$ ipython --no-banner

In [1]: import numpy as np

In [2]: np.set_printoptions(precision=3, suppress=True, linewidth=200)

In [3]: q, _ = np.linalg.qr(np.array([[0.4, -0.3, 1.7, -0.3, 1.3, -1.1, -1.1, -0.4, 0.4, 0.1],
   ...:     [-1.4, -1.2, -1.6, -0.1, -2.3, 1.2, -0.5, 0.7, -0.2, -0.6],
   ...:     [0.9, 0.6, -1.3, 0.7, -0.2, -0.4, 1.0, 0.1, 0.5, 2.0],
   ...:     [-0.2, -1.5, -0.4, -0.4, 0.1, 1.2, 0.8, 1.0, 0.1, 0.2],
   ...:     [-1.6, -0.6, -0.5, 0.3, -1.2, -2.2, 0.0, -0.5, 0.6, 1.0],
   ...:     [0.8, -2.0, -2.3, -0.8, 0.3, 2.6, -1.1, 0.4, -1.5, -0.8],
   ...:     [0.4, -1.5, 1.0, 0.9, -1.1, -0.5, 0.1, 0.1, 0.3, 0.0],
   ...:     [0.0, -0.4, 3.0, -0.2, -1.5, 0.2, -0.1, 1.7, -1.8, 1.5],
   ...:     [0.4, 0.4, -1.1, -0.4, -1.2, 0.5, 0.0, -0.6, 0.9, 0.8],
   ...:     [0.7, 0.1, 2.0, -0.4, 0.9, -2.1, -0.7, 1.1, 0.6, 1.0]]))

In [4]: W0 = -3 * q

In [5]: print(W0)
[[ 0.454  0.347 -0.972  0.478  0.91  -0.6   -0.965 -0.875 -0.555  2.075]
 [-1.59   0.841  0.542  0.14  -1.007  0.105 -0.897  1.17  -1.371  0.611]
 [ 1.022 -0.384  0.979 -1.401 -0.516 -0.654  0.696  1.11   0.329  1.539]
 [-0.227  1.333 -0.02   0.462  0.533  0.342  2.403 -0.154 -0.758  0.427]
 [-1.817  0.257 -0.038 -0.429  0.265 -1.821  0.335 -0.452  1.316  0.111]
 [ 0.908  1.971  1.158  0.89   0.08  -0.167 -0.727  0.235  1.226 -0.185]
 [ 0.454  1.442 -0.744 -2.096 -0.365 -0.168 -0.365 -0.739 -0.617 -0.741]
 [ 0.     0.365 -1.802  0.37  -1.707  0.65   0.311  0.39   1.245  0.589]
 [ 0.454 -0.292  0.758  0.753 -1.865 -0.966  0.317 -1.625 -0.645 -0.04 ]
 [ 0.795  0.036 -1.042  0.71   0.068 -1.832  0.175  1.419 -0.738 -0.909]]

In [6]: u, g = W0[0], W0[8]

In [7]: print(round(u @ u, 3))
9.0

In [8]: pr = (u @ g) / (u @ u) * u

In [9]: print(np.linalg.matrix_rank(np.outer(u, g)))
1

In [10]: print(round(np.linalg.norm(u + g) ** 2 + np.linalg.norm(u - g) ** 2, 3))
36.0
